$ ipython --no-banner

In [1]: import numpy as np

In [2]: import numpy.linalg as la

In [3]: np.set_printoptions(suppress=True, linewidth=120)

In [4]: W0 = -1 * np.eye(12) + np.ones((12, 12))

In [5]: W0
Out[5]: 
array([[0., 1., 1., 1., 1., 1., 1., 1., 1., 1., 1., 1.],
       [1., 0., 1., 1., 1., 1., 1., 1., 1., 1., 1., 1.],
       [1., 1., 0., 1., 1., 1., 1., 1., 1., 1., 1., 1.],
       [1., 1., 1., 0., 1., 1., 1., 1., 1., 1., 1., 1.],
       [1., 1., 1., 1., 0., 1., 1., 1., 1., 1., 1., 1.],
       [1., 1., 1., 1., 1., 0., 1., 1., 1., 1., 1., 1.],
       [1., 1., 1., 1., 1., 1., 0., 1., 1., 1., 1., 1.],
       [1., 1., 1., 1., 1., 1., 1., 0., 1., 1., 1., 1.],
       [1., 1., 1., 1., 1., 1., 1., 1., 0., 1., 1., 1.],
       [1., 1., 1., 1., 1., 1., 1., 1., 1., 0., 1., 1.],
       [1., 1., 1., 1., 1., 1., 1., 1., 1., 1., 0., 1.],
       [1., 1., 1., 1., 1., 1., 1., 1., 1., 1., 1., 0.]])

In [6]: # symmetric, so the eigenvalues are real

In [7]: theta = np.radians(180)

In [8]: R = np.eye(12)

In [9]: R[8, 8] = R[0, 0] = np.cos(theta)

In [10]: R[8, 0], R[0, 8] = -np.sin(theta), np.sin(theta)

In [11]: R.round(2) + 0
Out[11]: 
array([[-1.,  0.,  0.,  0.,  0.,  0.,  0.,  0.,  0.,  0.,  0.,  0.],
       [ 0.,  1.,  0.,  0.,  0.,  0.,  0.,  0.,  0.,  0.,  0.,  0.],
       [ 0.,  0.,  1.,  0.,  0.,  0.,  0.,  0.,  0.,  0.,  0.,  0.],
       [ 0.,  0.,  0.,  1.,  0.,  0.,  0.,  0.,  0.,  0.,  0.,  0.],
       [ 0.,  0.,  0.,  0.,  1.,  0.,  0.,  0.,  0.,  0.,  0.,  0.],
       [ 0.,  0.,  0.,  0.,  0.,  1.,  0.,  0.,  0.,  0.,  0.,  0.],
       [ 0.,  0.,  0.,  0.,  0.,  0.,  1.,  0.,  0.,  0.,  0.,  0.],
       [ 0.,  0.,  0.,  0.,  0.,  0.,  0.,  1.,  0.,  0.,  0.,  0.],
       [ 0.,  0.,  0.,  0.,  0.,  0.,  0.,  0., -1.,  0.,  0.,  0.],
       [ 0.,  0.,  0.,  0.,  0.,  0.,  0.,  0.,  0.,  1.,  0.,  0.],
       [ 0.,  0.,  0.,  0.,  0.,  0.,  0.,  0.,  0.,  0.,  1.,  0.],
       [ 0.,  0.,  0.,  0.,  0.,  0.,  0.,  0.,  0.,  0.,  0.,  1.]])

In [12]: other = W0 @ R.T

In [13]: np.abs(other - W0).max(axis=0)
Out[13]: array([2., 0., 0., 0., 0., 0., 0., 0., 2., 0., 0., 0.])

In [14]: np.round(la.svd(W0, compute_uv=False), 2), np.round(la.svd(other, compute_uv=False), 2)
Out[14]: 
(array([11.,  1.,  1.,  1.,  1.,  1.,  1.,  1.,  1.,  1.,  1.,  1.]),
 array([11.,  1.,  1.,  1.,  1.,  1.,  1.,  1.,  1.,  1.,  1.,  1.]))
